% ipython --no-banner

In [1]: import numpy as np

In [2]: np.set_printoptions(suppress=True, linewidth=160)

In [3]: data = np.load("run3.npy")

In [4]: data
Out[4]: 
array([[ 6,  0,  0,  0],
       [ 0,  4,  1, -7],
       [ 0, -1, -1,  8],
       [ 0, -3,  1, -3]])

In [5]: T = np.stack([data, -1 * data, data[::-1]])

In [6]: print(T.shape)
(3, 4, 4)

In [7]: (T @ data.T).shape
Out[7]: (3, 4, 4)

In [8]: print(np.linalg.matrix_rank(T.reshape(3, -1)))
2

In [9]: np.round(np.linalg.norm(T, axis=(1, 2)), 1)
Out[9]: array([13.7, 13.7, 13.7])

In [10]: rng = np.random.default_rng(7883)

In [11]: Y = data + rng.integers(-2, 3, (4, 3)) @ rng.integers(-2, 3, (3, 4))

In [12]: Y
Out[12]: 
array([[15,  2, -4, -7],
       [ 0,  3,  1, -6],
       [-4, -3,  0, 13],
       [ 0, -2,  0, -3]])

In [13]: np.linalg.matrix_rank(Y - data, tol=1e-8)
Out[13]: np.int64(3)

In [14]: def softmax(z):
    ...:     e = np.exp(z - z.max(axis=-1, keepdims=True))
    ...:     return e / e.sum(axis=-1, keepdims=True)
    ...: 

In [15]: np.round(softmax(data).sum(axis=1), 1)
Out[15]: array([1., 1., 1., 1.])

In [16]: np.round(softmax(data[2]), 1) + 0
Out[16]: array([0., 0., 0., 1.])

In [17]: np.round(softmax(data[2] + -3), 1) + 0
Out[17]: array([0., 0., 0., 1.])

In [18]: scores = data @ data.T / np.sqrt(4)

In [19]: np.round(softmax(scores)[2] @ data, 1) + 0
Out[19]: array([ 0., -1., -1.,  8.])

In [20]: print(softmax(scores).round(6).argmax(axis=1))
[0 1 2 3]

In [21]: Q, V = np.linalg.qr(data[:, :1])[0], np.linalg.qr(data[:, 1:])[0]

In [22]: sigma = np.linalg.svd(Q.T @ V, compute_uv=False)

In [23]: (sigma > 0.9).sum()
Out[23]: np.int64(0)

In [24]: sigma.round(1) + 0
Out[24]: array([0.])

In [25]: round(float(np.linalg.norm(Q @ Q.T - V @ V.T, 2)), 1)
Out[25]: 1.0

In [26]: F = np.array([[0, 2, 2, 1, 6, 2, 2],
    ...:     [-2, 0, 1, 3, 5, -2, -1],
    ...:     [-2, -1, 0, -2, 0, -2, -3],
    ...:     [-1, -3, 2, 0, -2, 2, 3],
    ...:     [-6, -5, 0, 2, 0, 1, -3],
    ...:     [-2, 2, 2, -2, -1, 0, 6],
    ...:     [-2, 1, 3, -3, 3, -6, 0]])

In [27]: Y = F / np.linalg.norm(F, axis=1, keepdims=True)

In [28]: C2 = Y @ Y.T

In [29]: C2[6].round(1)
Out[29]: array([ 0.2,  0.5,  0.5, -0.3, -0.1,  0.2,  1. ])

In [30]: (np.abs(C2) > 0.9).astype(int)
Out[30]: 
array([[1, 0, 0, 0, 0, 0, 0],
       [0, 1, 0, 0, 0, 0, 0],
       [0, 0, 1, 0, 0, 0, 0],
       [0, 0, 0, 1, 0, 0, 0],
       [0, 0, 0, 0, 1, 0, 0],
       [0, 0, 0, 0, 0, 1, 0],
       [0, 0, 0, 0, 0, 0, 1]])

In [31]: (C2 - 2 * np.eye(7)).round(6).argmax(axis=1)
Out[31]: array([1, 0, 6, 5, 2, 3, 2])

In [32]: np.round(softmax(F[4]), 1) + 0
Out[32]: array([0. , 0. , 0.1, 0.6, 0.1, 0.2, 0. ])

In [33]: np.round(softmax(F).sum(axis=1), 1)
Out[33]: array([1., 1., 1., 1., 1., 1., 1.])

In [34]: scores = F @ F.T / np.sqrt(7)

In [35]: np.round(softmax(scores + np.triu(np.full(scores.shape, -np.inf), 1)), 1) + 0
Out[35]: 
array([[1., 0., 0., 0., 0., 0., 0.],
       [0., 1., 0., 0., 0., 0., 0.],
       [0., 0., 1., 0., 0., 0., 0.],
       [0., 0., 0., 1., 0., 0., 0.],
       [0., 0., 0., 0., 1., 0., 0.],
       [0., 0., 0., 0., 0., 1., 0.],
       [0., 0., 0., 0., 0., 0., 1.]])

In [36]: softmax(scores).round(6).argmax(axis=1)
Out[36]: array([0, 1, 2, 3, 4, 5, 6])

In [37]: print(np.round(softmax(scores)[4] @ F, 1) + 0)
[-6. -5.  0.  2.  0.  1. -3.]

In [38]: np.round(softmax(scores), 1) + 0
Out[38]: 
array([[1. , 0. , 0. , 0. , 0. , 0. , 0. ],
       [0. , 1. , 0. , 0. , 0. , 0. , 0. ],
       [0. , 0. , 0.5, 0. , 0.2, 0. , 0.3],
       [0. , 0. , 0. , 1. , 0. , 0. , 0. ],
       [0. , 0. , 0. , 0. , 1. , 0. , 0. ],
       [0. , 0. , 0. , 0. , 0. , 1. , 0. ],
       [0. , 0. , 0. , 0. , 0. , 0. , 1. ]])
